% python3 -q
>>> import numpy as np
>>> from numpy import linalg as LA
>>> np.set_printoptions(precision=2, suppress=True, linewidth=120)
>>> M = np.array([[-1, 0, 1],
...     [2, 3, 4],
...     [5, 6, 7],
...     [8, 9, 10],
...     [11, 12, 13],
...     [14, 15, 16]])
>>> print(M)
[[-1  0  1]
 [ 2  3  4]
 [ 5  6  7]
 [ 8  9 10]
 [11 12 13]
 [14 15 16]]
>>> # looks like rank 2
>>> print(round(float(LA.norm(M, 2) / LA.norm(M)), 2))
1.0
>>> print([round(float(x), 2) for x in LA.svd(M, compute_uv=False)[:3]])
[38.64, 1.95, 0.0]
>>> print(LA.matrix_rank(M, rtol=0.1))
1
>>> Q, _ = LA.qr(np.array([[0.6, -2.5, 0.9, 0.2, 0.3],
...     [1.6, 1.3, -0.7, 1.9, -0.1],
...     [-0.1, -0.8, -0.6, -0.6, 1.7],
...     [-1.7, 0.2, 0.5, -0.4, -0.6],
...     [0.6, -0.7, -0.7, -0.3, -0.1]]))
>>> evals = np.array([0, -3, 3, -2, 1])
>>> E = Q @ np.diag(evals) @ Q.T
>>> print(E)
[[-1.68  0.8  -1.69 -0.2  -1.29]
 [ 0.8  -1.35 -0.12 -0.91  0.2 ]
 [-1.69 -0.12  1.44 -0.59  0.58]
 [-0.2  -0.91 -0.59 -0.82  0.2 ]
 [-1.29  0.2   0.58  0.2   1.41]]
>>> # symmetric
>>> print(E @ LA.pinv(E) @ E)
[[-1.68  0.8  -1.69 -0.2  -1.29]
 [ 0.8  -1.35 -0.12 -0.91  0.2 ]
 [-1.69 -0.12  1.44 -0.59  0.58]
 [-0.2  -0.91 -0.59 -0.82  0.2 ]
 [-1.29  0.2   0.58  0.2   1.41]]
>>> print(np.abs(np.diag(LA.qr(E)[1])) > 1e-9)
[ True  True  True  True False]
>>> print(np.argsort(-LA.norm(E, axis=0).round(6), kind="stable")[:3])
[0 2 4]
>>> G = E.T @ E
>>> print((E @ E.T).shape)
(5, 5)
>>> print(np.allclose(G, G.T))
True
>>> print(np.diag(G))
[8.05 3.33 5.63 1.91 4.08]
